% ipython --no-banner

In [1]: import numpy as np

In [2]: np.set_printoptions(precision=3, suppress=True, linewidth=200, floatmode="fixed")

In [3]: A = np.loadtxt("a.csv", delimiter=",")

In [4]: A
Out[4]: 
array([[ 0.000,  0.000,  0.000,  3.000,  3.000,  1.000],
       [ 3.000,  3.000,  3.000,  3.000,  0.000,  1.000],
       [ 2.000,  3.000,  8.000,  3.000,  3.000,  0.000],
       [ 1.000,  3.000,  0.000, 18.000,  2.000,  3.000],
       [ 0.000,  1.000,  3.000,  0.000,  8.000,  1.000],
       [ 3.000,  2.000,  3.000,  1.000,  1.000, 15.000]])

In [5]: Q, vecs = np.linalg.qr(A[:, :4])[0], np.linalg.qr(A[:, 4:])[0]

In [6]: s = np.linalg.svd(Q.T @ vecs, compute_uv=False)

In [7]: s
Out[7]: array([0.912, 0.666])

In [8]: np.degrees(np.arccos(s.clip(0, 1)))
Out[8]: array([24.201, 48.204])

In [9]: (s > 0.9).sum()
Out[9]: np.int64(1)

In [10]: round(float(np.linalg.norm(Q @ Q.T - vecs @ vecs.T, 2)), 3)
Out[10]: 1.0

In [11]: B = np.linalg.inv(A)

In [12]: np.linalg.det(A) * B
Out[12]: 
array([[ 23042.000,   7984.000,    -60.000,  -5130.000,  -7266.000,   -558.000],
       [-28477.000,   1336.000,  -4668.000,   5301.000,  11103.000,      9.000],
       [  2572.000,  -2656.000,   3876.000,   -648.000,  -2292.000,    288.000],
       [  3444.000,   -564.000,    900.000,    324.000,  -1692.000,   -144.000],
       [  2813.000,    988.000,   -852.000,   -477.000,   1545.000,   -261.000],
       [ -1743.000,  -1272.000,   -144.000,    459.000,    441.000,   1215.000]])

In [13]: np.allclose(B, A.T)
Out[13]: False

In [14]: np.round(np.linalg.slogdet(A)[0], 3)
Out[14]: np.float64(1.0)

In [15]: np.round(np.linalg.norm(A[5] - A[4]), 3)
Out[15]: np.float64(16.0)

In [16]: A[5] @ A[4]
Out[16]: np.float64(34.0)

In [17]: round(float(np.linalg.norm(A[5], 1)), 3), round(float(np.linalg.norm(A[5], np.inf)), 3)
Out[17]: (25.0, 15.0)

In [18]: round(float(np.linalg.norm(A, 2)), 3)
Out[18]: 21.167

In [19]: np.linalg.norm(A, axis=1)
Out[19]: array([ 4.359,  6.083,  9.747, 18.628,  8.660, 15.780])

In [20]: np.linalg.matrix_rank(A)
Out[20]: np.int64(6)

In [21]: A.sum(axis=0)
Out[21]: array([ 9.000, 12.000, 17.000, 28.000, 17.000, 21.000])

In [22]: A.mean(axis=0)
Out[22]: array([1.500, 2.000, 2.833, 4.667, 2.833, 3.500])

In [23]: A.sum(axis=1)
Out[23]: array([ 7.000, 13.000, 19.000, 27.000, 13.000, 25.000])

In [24]: np.linalg.svd(A, compute_uv=False)
Out[24]: array([21.167, 14.592, 10.601,  6.716,  1.837,  0.421])

In [25]: np.diff(A, axis=0)
Out[25]: 
array([[  3.000,   3.000,   3.000,   0.000,  -3.000,   0.000],
       [ -1.000,   0.000,   5.000,   0.000,   3.000,  -1.000],
       [ -1.000,   0.000,  -8.000,  15.000,  -1.000,   3.000],
       [ -1.000,  -2.000,   3.000, -18.000,   6.000,  -2.000],
       [  3.000,   1.000,   0.000,   1.000,  -7.000,  14.000]])

In [26]: Q, r_ = np.linalg.qr(A)

In [27]: np.allclose(r_.T @ r_, A.T @ A)
Out[27]: True

In [28]: np.trace(Q @ Q.T)
Out[28]: np.float64(6.0)

In [29]: np.round(Q.T @ Q, 3) + 0
Out[29]: 
array([[1.000, 0.000, 0.000, 0.000, 0.000, 0.000],
       [0.000, 1.000, 0.000, 0.000, 0.000, 0.000],
       [0.000, 0.000, 1.000, 0.000, 0.000, 0.000],
       [0.000, 0.000, 0.000, 1.000, 0.000, 0.000],
       [0.000, 0.000, 0.000, 0.000, 1.000, 0.000],
       [0.000, 0.000, 0.000, 0.000, 0.000, 1.000]])

In [30]: round(float(abs(r_[0, 0])), 3), round(float(np.linalg.norm(A[:, 0])), 3)
Out[30]: (4.796, 4.796)

In [31]: np.abs(np.diag(r_))
Out[31]: array([4.796, 2.638, 5.884, 5.348, 6.434, 6.649])

In [32]: E = np.array([[5.0, 1.0, 1.0], [1.0, 5.0, 1.0], [1.0, 1.0, 5.0]])

In [33]: B = np.array([[0, -1, 0], [-3, 2, -1]])

In [34]: W2 = np.kron(B, E)

In [35]: W2
Out[35]: 
array([[  0.000,   0.000,   0.000,  -5.000,  -1.000,  -1.000,   0.000,   0.000,   0.000],
       [  0.000,   0.000,   0.000,  -1.000,  -5.000,  -1.000,   0.000,   0.000,   0.000],
       [  0.000,   0.000,   0.000,  -1.000,  -1.000,  -5.000,   0.000,   0.000,   0.000],
       [-15.000,  -3.000,  -3.000,  10.000,   2.000,   2.000,  -5.000,  -1.000,  -1.000],
       [ -3.000, -15.000,  -3.000,   2.000,  10.000,   2.000,  -1.000,  -5.000,  -1.000],
       [ -3.000,  -3.000, -15.000,   2.000,   2.000,  10.000,  -1.000,  -1.000,  -5.000]])

In [36]: np.linalg.matrix_rank(W2)
Out[36]: np.int64(6)

In [37]: B = E / np.linalg.norm(E, axis=1, keepdims=True)

In [38]: G = B @ B.T

In [39]: np.argwhere(np.triu(np.abs(G) > 0.95, 1))
Out[39]: array([], shape=(0, 2), dtype=int64)

In [40]: (G - 2 * np.eye(3)).round(6).argmax(axis=1)
Out[40]: array([1, 0, 0])

In [41]: np.linalg.norm(B, axis=1)
Out[41]: array([1.000, 1.000, 1.000])

In [42]: rng = np.random.default_rng(95704)

In [43]: labels = rng.permutation(3)

In [44]: labels
Out[44]: array([1, 2, 0])

In [45]: B = E[labels][:, labels]

In [46]: np.diag(B)
Out[46]: array([5.000, 5.000, 5.000])

In [47]: np.trace(B)
Out[47]: np.float64(15.0)

In [48]: evals, vecs = np.linalg.eig(E)

In [49]: np.sort(np.linalg.eigvals(E @ E))
Out[49]: array([16.000, 16.000, 49.000])

In [50]: np.sort(np.linalg.eigvals(E.T))
Out[50]: array([4.000, 4.000, 7.000])

In [51]: x0 = np.ones(3)

In [52]: for _ in range(3):
    ...:     x0 = E @ x0
    ...:     x0 /= np.linalg.norm(x0)
    ...:     print(round(x0 @ E @ x0, 3))
    ...: 
7.0
7.0
7.0

In [53]: x0
Out[53]: array([0.577, 0.577, 0.577])

In [54]: m1 = np.array([[1, 3], [3, 9]])

In [55]: m1 @ np.linalg.pinv(m1) @ m1
Out[55]: 
array([[1.000, 3.000],
       [3.000, 9.000]])

In [56]: np.linalg.lstsq(m1[:-1].T, m1[-1])[2]
Out[56]: np.int32(1)

In [57]: np.allclose(m1[:-1].T @ np.linalg.lstsq(m1[:-1].T, m1[-1])[0], m1[-1])
Out[57]: True

In [58]: feats = np.loadtxt("test6.csv", delimiter=",")

In [59]: feats
Out[59]: 
array([[8.000, 1.000, 1.000, 9.000, 8.000],
       [5.000, 0.000, 9.000, 1.000, 7.000],
       [2.000, 7.000, 5.000, 1.000, 4.000],
       [0.000, 0.000, 0.000, 1.000, 4.000],
       [0.000, 0.000, 0.000, 1.000, 3.000]])

In [60]: np.linalg.cond(feats) > 100
Out[60]: np.True_

In [61]: round(np.log10(np.linalg.cond(feats)))
Out[61]: 2

In [62]: B = A / np.sqrt((A ** 2).mean(axis=1, keepdims=True))

In [63]: A - A.mean(axis=1, keepdims=True)
Out[63]: 
array([[-1.167, -1.167, -1.167,  1.833,  1.833, -0.167],
       [ 0.833,  0.833,  0.833,  0.833, -2.167, -1.167],
       [-1.167, -0.167,  4.833, -0.167, -0.167, -3.167],
       [-3.500, -1.500, -4.500, 13.500, -2.500, -1.500],
       [-2.167, -1.167,  0.833, -2.167,  5.833, -1.167],
       [-1.167, -2.167, -1.167, -3.167, -3.167, 10.833]])

In [64]: np.linalg.matrix_rank(B) == np.linalg.matrix_rank(A)
Out[64]: np.True_

In [65]: np.linalg.matrix_power(feats, 2)
Out[65]: 
array([[ 71.000,  15.000,  22.000,  91.000, 135.000],
       [ 58.000,  68.000,  50.000,  62.000, 101.000],
       [ 61.000,  37.000,  90.000,  35.000, 101.000],
       [  0.000,   0.000,   0.000,   5.000,  16.000],
       [  0.000,   0.000,   0.000,   4.000,  13.000]])

In [66]: feats @ feats
Out[66]: 
array([[ 71.000,  15.000,  22.000,  91.000, 135.000],
       [ 58.000,  68.000,  50.000,  62.000, 101.000],
       [ 61.000,  37.000,  90.000,  35.000, 101.000],
       [  0.000,   0.000,   0.000,   5.000,  16.000],
       [  0.000,   0.000,   0.000,   4.000,  13.000]])
